% python3 -q
>>> import numpy as np
>>> import numpy.linalg as la
>>> np.set_printoptions(precision=2, suppress=True, linewidth=200)
>>> m1 = np.loadtxt("sample15.csv", delimiter=",")
>>> m1
array([[  5.73,  -5.91,   8.72,  -8.28,   9.37,   4.71,  -1.57,   0.07,  -9.95,  -9.39],
       [  5.79,  -4.88,   9.12, -10.67,  10.93,   6.19,   1.15,  -0.02,  -9.96, -10.89],
       [  4.64,  -5.21,   7.86,  -9.78,   9.93,   6.28,  -1.35,   1.75, -10.41, -10.71],
       [  3.59,  -5.17,  10.88,  -9.88,  10.65,   5.47,  -0.64,   0.95, -11.29, -12.09],
       [  6.86,  -4.27,  10.79, -10.44,   9.76,   5.49,  -0.98,  -2.01, -10.04,  -7.31],
       [  6.31,  -4.71,   9.28, -11.2 ,  10.71,   4.87,   0.18,  -0.78,  -8.73,  -8.49],
       [  6.38,  -7.32,  12.21,  -8.95,  11.13,   3.07,  -0.64,  -0.33, -11.62, -11.03],
       [  5.  ,  -4.75,   8.7 ,  -7.73,  11.15,   4.84,  -0.19,   0.83,  -8.02,  -9.74],
       [  5.15,  -5.73,  10.43, -10.44,  11.32,   3.73,  -0.67,  -0.89,  -9.77,  -8.7 ],
       [  3.99,  -4.01,   9.78, -11.83,  10.62,   3.45,  -0.23,  -0.5 ,  -9.19,  -9.72],
       [  4.6 ,  -6.15,   9.54, -10.84,   7.33,   4.79,   1.61,   0.34, -10.46,  -9.19],
       [  4.82,  -5.17,   8.67, -10.71,   9.52,   5.29,  -1.27,  -1.9 , -10.13, -11.78],
       [  4.96,  -6.71,   8.89,  -9.02,   8.99,   5.73,  -0.76,  -0.15, -12.1 ,  -9.45],
       [  3.43,  -4.83,   9.9 ,  -9.73,  11.32,   5.76,   0.98,  -0.32, -11.7 ,  -9.81],
       [  4.77,  -4.74,   9.75,  -9.09,  10.85,   5.45,  -1.4 ,  -1.23, -10.21, -11.05],
       [  5.35,  -6.8 ,   9.07,  -9.52,   9.93,   5.1 ,   0.02,  -0.08,  -8.53, -11.79],
       [  4.45,  -5.08,   7.19, -11.49,   8.36,   4.65,   0.8 ,   0.57,  -9.94,  -9.28],
       [  6.08,  -6.33,  10.18,  -8.37,  10.43,   5.06,   0.34,   0.19, -10.18, -10.43],
       [  5.63,  -5.04,  10.69,  -9.62,  10.62,   4.81,   0.12,   0.68, -10.88,  -9.9 ],
       [  5.34,  -5.88,   9.18, -10.13,   8.23,   4.17,   1.05,   0.23,  -8.4 ,  -9.86],
       [  5.63,  -6.12,   9.38,  -9.44,   9.8 ,   6.02,  -0.45,   1.19, -10.24,  -8.96],
       [  6.34,  -4.5 ,  11.22,  -8.77,   9.6 ,   5.01,  -1.07,   0.69, -10.16, -11.03],
       [  5.93,  -5.22,  10.23, -11.68,  11.02,   4.62,   0.38,   0.57, -10.79, -10.27],
       [  6.01,  -4.61,  10.63, -12.  ,  10.56,   6.64,  -0.74,   0.26, -10.84, -12.06],
       [  5.58,  -6.96,  11.79, -10.3 ,   9.3 ,   6.69,  -0.18,   1.64, -10.33, -10.28],
       [  5.83,  -3.13,  10.59, -10.53,   8.74,   4.89,  -0.93,  -2.25, -11.16, -10.58],
       [  5.68,  -9.25,  10.75,  -9.14,  11.84,   4.84,   1.19,   1.5 , -10.7 , -10.33],
       [  5.09,  -5.59,   9.96,  -9.91,   9.81,   5.08,   1.23,   0.15, -10.53, -11.52],
       [  4.48,  -4.72,   9.76, -11.62,  10.21,   4.98,  -1.9 ,  -1.91, -10.63, -10.99],
       [  5.41,  -3.99,   8.73,  -9.23,  10.62,   4.22,   0.99,  -0.12,  -9.16,  -9.45],
       [  4.72,  -4.42,   9.86, -10.26,  11.28,   4.38,  -0.22,  -1.51,  -9.52,  -7.92],
       [  3.83,  -3.76,   8.71, -10.8 ,   9.39,   6.82,   0.  ,  -1.11,  -9.77,  -9.84],
       [  3.81,  -5.03,  10.99, -10.42,   9.7 ,   5.45,  -0.37,  -0.71, -11.16,  -8.37],
       [  5.14,  -5.33,  10.64,  -9.47,   8.82,   5.74,   0.82,  -0.51,  -9.82, -11.35],
       [  5.76,  -3.18,  12.42,  -7.65,   8.79,   5.14,  -1.93,  -0.36,  -9.04,  -9.91],
       [  5.09,  -6.77,   9.9 , -10.05,   8.99,   5.57,   1.46,   0.4 ,  -9.2 , -10.83],
       [  3.29,  -5.81,   9.57,  -9.47,   9.99,   4.18,  -0.83,  -0.51,  -8.71,  -9.99],
       [  4.44,  -5.03,  11.04,  -9.63,   9.13,   5.72,   1.16,  -0.54,  -8.85, -11.39],
       [  8.1 ,  -5.49,  10.91, -10.76,   9.53,   6.96,   1.14,   1.38,  -9.75,  -8.77],
       [  3.78,  -6.11,  10.67, -10.28,  11.48,   7.49,   0.17,   0.79,  -8.81,  -9.46],
       [  4.94,  -5.05,  10.77,  -9.97,  10.92,   4.91,  -0.82,   0.88, -10.14, -11.4 ]])
>>> x = np.array([3, 5, 4, 4, 3, 0, 5, 2, 1, 5])
>>> y = m1 @ x
>>> np.round(la.lstsq(m1, y)[0], 2) + 0
array([3., 5., 4., 4., 3., 0., 5., 2., 1., 5.])
>>> print(np.round(la.pinv(m1) @ m1, 2) + 0)
[[1. 0. 0. 0. 0. 0. 0. 0. 0. 0.]
 [0. 1. 0. 0. 0. 0. 0. 0. 0. 0.]
 [0. 0. 1. 0. 0. 0. 0. 0. 0. 0.]
 [0. 0. 0. 1. 0. 0. 0. 0. 0. 0.]
 [0. 0. 0. 0. 1. 0. 0. 0. 0. 0.]
 [0. 0. 0. 0. 0. 1. 0. 0. 0. 0.]
 [0. 0. 0. 0. 0. 0. 1. 0. 0. 0.]
 [0. 0. 0. 0. 0. 0. 0. 1. 0. 0.]
 [0. 0. 0. 0. 0. 0. 0. 0. 1. 0.]
 [0. 0. 0. 0. 0. 0. 0. 0. 0. 1.]]
>>> np.round(la.solve(m1.T @ m1, m1.T @ y), 2) + 0
array([3., 5., 4., 4., 3., 0., 5., 2., 1., 5.])
>>> rng = np.random.default_rng(523630)
>>> y = y + 0.3 * rng.normal(size=41)
>>> print(y)
[-46.3  -38.93 -56.74 -52.28 -25.25 -31.99 -41.95 -27.54 -38.01 -43.86 -47.65 -69.66 -56.11 -35.42 -49.36 -57.48 -55.3  -34.59 -30.22 -44.27 -39.59 -34.6  -40.4  -52.89 -43.39 -45.18 -40.76 -44.99
 -65.85 -25.03 -28.98 -48.73 -38.54 -44.02 -21.92 -47.1  -53.02 -39.86 -19.25 -36.59 -43.86]
>>> b, *_ = la.lstsq(m1, y)
>>> b
array([3.02, 5.02, 3.95, 3.97, 3.03, 0.04, 4.98, 2.03, 1.03, 5.  ])
>>> np.round(m1.T @ (y - m1 @ b), 2) + 0
array([0., 0., 0., 0., 0., 0., 0., 0., 0., 0.])
>>> round(la.norm(y - m1 @ b), 2)
np.float64(1.9)
>>> [round(float(la.norm(la.solve(m1.T @ m1 + lam * np.eye(10), m1.T @ y))), 2) for lam in (0, 1, 10, 100)]
[11.39, 11.05, 8.88, 3.65]
